>>> import numpy as np
>>> np.set_printoptions(precision=2, suppress=True, linewidth=100, sign=" ")
>>> def rnd(a):
...     return np.round(a, 2) + 0
... 
>>> mat = 2 * np.eye(3) + np.ones((3, 3))
>>> print(mat)
[[ 3.  1.  1.]
 [ 1.  3.  1.]
 [ 1.  1.  3.]]
>>> # symmetric
>>> mat @ np.ones(3)
array([ 5.,  5.,  5.])
>>> print((mat @ mat)[0])
[ 11.   7.   7.]
>>> print(np.allclose(mat @ mat.T, mat.T @ mat))
True
>>> print(mat @ (-1.0) ** np.arange(3))
[ 3. -1.  3.]
>>> A2 = np.linalg.invert(mat)
Traceback (most recent call last):
  File "<python-input-10>", line 1, in <module>
    A2 = np.linalg.invert(mat)
         ^^^^^^^^^^^^^^^^
AttributeError: module 'numpy.linalg' has no attribute 'invert'
>>> A2 = np.linalg.inv(mat)
>>> print(rnd(A2))
[[ 0.4 -0.1 -0.1]
 [-0.1  0.4 -0.1]
 [-0.1 -0.1  0.4]]
>>> rnd(np.linalg.inv(A2))
array([[ 3.,  1.,  1.],
       [ 1.,  3.,  1.],
       [ 1.,  1.,  3.]])
>>> Uu, sig, VT = np.linalg.svd(mat, full_matrices=False)
>>> print(rnd(np.sqrt((sig ** 2).sum())), rnd(np.linalg.norm(mat)))
5.74 5.74
>>> rnd(Uu.T @ Uu)
array([[ 1.,  0.,  0.],
       [ 0.,  1.,  0.],
       [ 0.,  0.,  1.]])
>>> rnd(np.abs(VT[0]))
array([ 0.58,  0.58,  0.58])
>>> print(np.abs(Uu[:, 0]).round(6).argmax())
0
>>> np.allclose(Uu * sig @ VT, mat)
True
>>> sig
array([ 5.,  2.,  2.])
>>> print((sig > 1e-8).sum())
3
>>> arr = np.loadtxt("dump.csv", delimiter=",")
>>> print(arr)
[[  0.   1.   3.  15.]
 [ 24.   2.   3.   0.]
 [  0.   0.   3.   7.]
 [  6.  12.   3.   2.]
 [  0.  20.   3.  11.]
 [  6.   0.   3.   0.]
 [ 18.  24.   3.   0.]
 [  0.   0.   3.  17.]
 [  0.   0.   3.   9.]
 [  0.   5.   3.   9.]]
>>> A2 = np.array([[-1, -3], [0, -3], [3, -3], [0, 1]])
>>> np.einsum("ik,kj->ji", arr, A2)
array([[   9.,  -15.,    9.,    3.,    9.,    3.,   -9.,    9.,    9.,    9.],
       [   3.,  -87.,   -2.,  -61.,  -58.,  -27., -135.,    8.,    0.,  -15.]])
>>> np.vstack([arr, A2.T]).shape
(12, 4)
>>> np.einsum("ij,ij->i", arr, arr)
array([ 235.,  589.,   58.,  193.,  530.,   45.,  909.,  298.,   90.,  115.])
>>> A2.T @ arr.T
array([[   9.,  -15.,    9.,    3.,    9.,    3.,   -9.,    9.,    9.,    9.],
       [   3.,  -87.,   -2.,  -61.,  -58.,  -27., -135.,    8.,    0.,  -15.]])
>>> E = np.load("w.npy")
>>> print(E)
[[ 1 -2  4]
 [ 1 -1  1]
 [ 1  0  0]
 [ 1  1  1]]
>>> q = E.astype(float).copy()
>>> for j in range(3):
...     q[:, j] -= q[:, :j] @ (q[:, :j].T @ q[:, j])
...     q[:, j] /= np.linalg.norm(q[:, j])
... 
>>> rnd(q.T @ E)
array([[ 2.  , -1.  ,  3.  ],
       [ 0.  ,  2.24, -2.24],
       [ 0.  ,  0.  ,  2.  ]])
>>> rnd(q)
array([[ 0.5 , -0.67,  0.5 ],
       [ 0.5 , -0.22, -0.5 ],
       [ 0.5 ,  0.22, -0.5 ],
       [ 0.5 ,  0.67,  0.5 ]])
>>> Z = np.sign(np.array([[-9, 0, -9, 5], [-7, -6, 2, -1], [7, 1, 5, -5], [-8, -9, 7, 2]]))
>>> A2 = (np.tril(Z, -1) + np.eye(4)) @ (np.triu(Z, 1) + np.eye(4))
>>> w = np.array([-2, -3, 2, 2])
>>> data = np.rint(A2 * w @ np.linalg.inv(A2)) + 0
>>> data
array([[  6.,   4.,  -4.,   0.],
       [-19., -12.,   9.,   0.],
       [-11.,  -6.,   3.,   0.],
       [ 11.,   6.,  -1.,   2.]])
>>> gram = data.T @ data
>>> print(np.diag(gram))
[ 639.  232.  107.    4.]
>>> np.trace(gram), (data ** 2).sum()
(np.float64(982.0), np.float64(982.0))
>>> rnd(np.linalg.svd(data, compute_uv=False) ** 2)
array([ 963.08,   17.91,    0.98,    0.03])
>>> (data @ data.T).shape
(4, 4)
>>> print(rnd(np.linalg.eigvalsh(gram)[::-1]))
[ 963.08   17.91    0.98    0.03]
>>> feats = np.loadtxt("case6.csv", delimiter=",")
>>> feats
array([[  0.,   0.,   0.],
       [  0.,   0.,   0.],
       [  0.,   0.,   0.],
       [  4.,   3.,   4.],
       [  8.,   7.,   4.],
       [  5.,   4.,   1.],
       [  4.,   3.,   4.],
       [  4.,   3.,   4.],
       [  1.,   0.,  13.],
       [  0.,   0.,   0.],
       [  7.,   6.,   7.],
       [  1.,   0.,   1.],
       [  0.,   0.,  10.],
       [  0.,   0.,   0.],
       [  0.,   0.,   0.],
       [  0.,   0.,   0.],
       [  5.,   4.,   1.],
       [  3.,   2.,   7.],
       [  1.,   0.,  13.],
       [  0.,   0.,  10.],
       [  0.,   0.,   1.],
       [  2.,   1.,  10.],
       [  0.,   0.,   0.],
       [  3.,   2.,   7.],
       [  7.,   6.,   7.]])
>>> idx = feats[:, 0] > np.median(feats[:, 0])
>>> r0 = feats[idx].mean(axis=0) - feats[~idx].mean(axis=0)
>>> (((feats - feats.mean(axis=0)) @ r0 > 0) == idx).mean()
np.float64(0.92)
